% python3 -q
>>> import numpy as np
>>> np.set_printoptions(precision=2, suppress=True, linewidth=100, floatmode="fixed")
>>> A = np.load("w.npy")
>>> print(A)
[[0.03 0.11 0.18 0.13 0.21 0.03 0.24 0.08]
 [0.00 0.10 0.00 0.10 0.28 0.24 0.03 0.24]
 [0.00 0.15 0.24 0.22 0.17 0.17 0.05 0.00]
 [0.10 0.02 0.22 0.07 0.17 0.20 0.07 0.15]
 [0.24 0.21 0.24 0.09 0.09 0.00 0.12 0.03]
 [0.00 0.16 0.04 0.28 0.00 0.08 0.24 0.20]
 [0.15 0.15 0.13 0.21 0.03 0.15 0.13 0.05]
 [0.23 0.12 0.03 0.03 0.03 0.10 0.23 0.25]]
>>> f = np.array([0, 2, -1, 3, -3, -3, 3, -3])
>>> out = A + np.outer(f, np.eye(8)[0])
>>> print(np.linalg.matrix_rank(out - A))
1
>>> print(np.round(np.linalg.norm(A), 2))
1.21
>>> print(A.sum(axis=1))
[1.00 1.00 1.00 1.00 1.00 1.00 1.00 1.00]
>>> print(A.mean(axis=0))
[0.09 0.13 0.13 0.14 0.12 0.12 0.14 0.12]
>>> print(np.linalg.svd(A, compute_uv=False))
[1.01 0.39 0.38 0.30 0.21 0.14 0.07 0.03]
>>> print(np.abs(A).max())
0.28
>>> print(np.count_nonzero(A))
57
>>> print(np.round(A - A[0], 2) + 0)
[[ 0.00  0.00  0.00  0.00  0.00  0.00  0.00  0.00]
 [-0.03  0.00 -0.18 -0.03  0.07  0.22 -0.20  0.16]
 [-0.03  0.04  0.06  0.09 -0.04  0.14 -0.19 -0.08]
 [ 0.07 -0.08  0.04 -0.06 -0.04  0.17 -0.16  0.07]
 [ 0.21  0.10  0.05 -0.04 -0.12 -0.03 -0.12 -0.05]
 [-0.03  0.05 -0.14  0.15 -0.21  0.05  0.00  0.12]
 [ 0.13  0.05 -0.06  0.07 -0.18  0.13 -0.11 -0.03]
 [ 0.20  0.02 -0.16 -0.11 -0.19  0.07 -0.01  0.17]]
>>> print(A.shape)
(8, 8)
>>> rng = np.random.default_rng(211078)
>>> out = A + rng.integers(-2, 3, (8, 1)) @ rng.integers(-2, 3, (1, 8))
>>> print(out)
[[-1.97  0.11  0.18 -1.87 -3.79  2.03  4.24  4.08]
 [ 1.00  0.10  0.00  1.10  2.28 -0.76 -1.97 -1.76]
 [-2.00  0.15  0.24 -1.78 -3.83  2.17  4.05  4.00]
 [-0.90  0.02  0.22 -0.93 -1.83  1.20  2.07  2.15]
 [ 2.24  0.21  0.24  2.09  4.09 -2.00 -3.88 -3.97]
 [ 1.00  0.16  0.04  1.28  2.00 -0.92 -1.76 -1.80]
 [-0.85  0.15  0.13 -0.79 -1.97  1.15  2.13  2.05]
 [ 0.23  0.12  0.03  0.03  0.03  0.10  0.23  0.25]]
>>> print(out - A)
[[-2.00  0.00  0.00 -2.00 -4.00  2.00  4.00  4.00]
 [ 1.00  0.00  0.00  1.00  2.00 -1.00 -2.00 -2.00]
 [-2.00  0.00  0.00 -2.00 -4.00  2.00  4.00  4.00]
 [-1.00  0.00  0.00 -1.00 -2.00  1.00  2.00  2.00]
 [ 2.00  0.00  0.00  2.00  4.00 -2.00 -4.00 -4.00]
 [ 1.00  0.00  0.00  1.00  2.00 -1.00 -2.00 -2.00]
 [-1.00  0.00  0.00 -1.00 -2.00  1.00  2.00  2.00]
 [ 0.00  0.00  0.00  0.00  0.00  0.00  0.00  0.00]]
>>> print(np.linalg.matrix_rank(out - A, tol=1e-8))
1
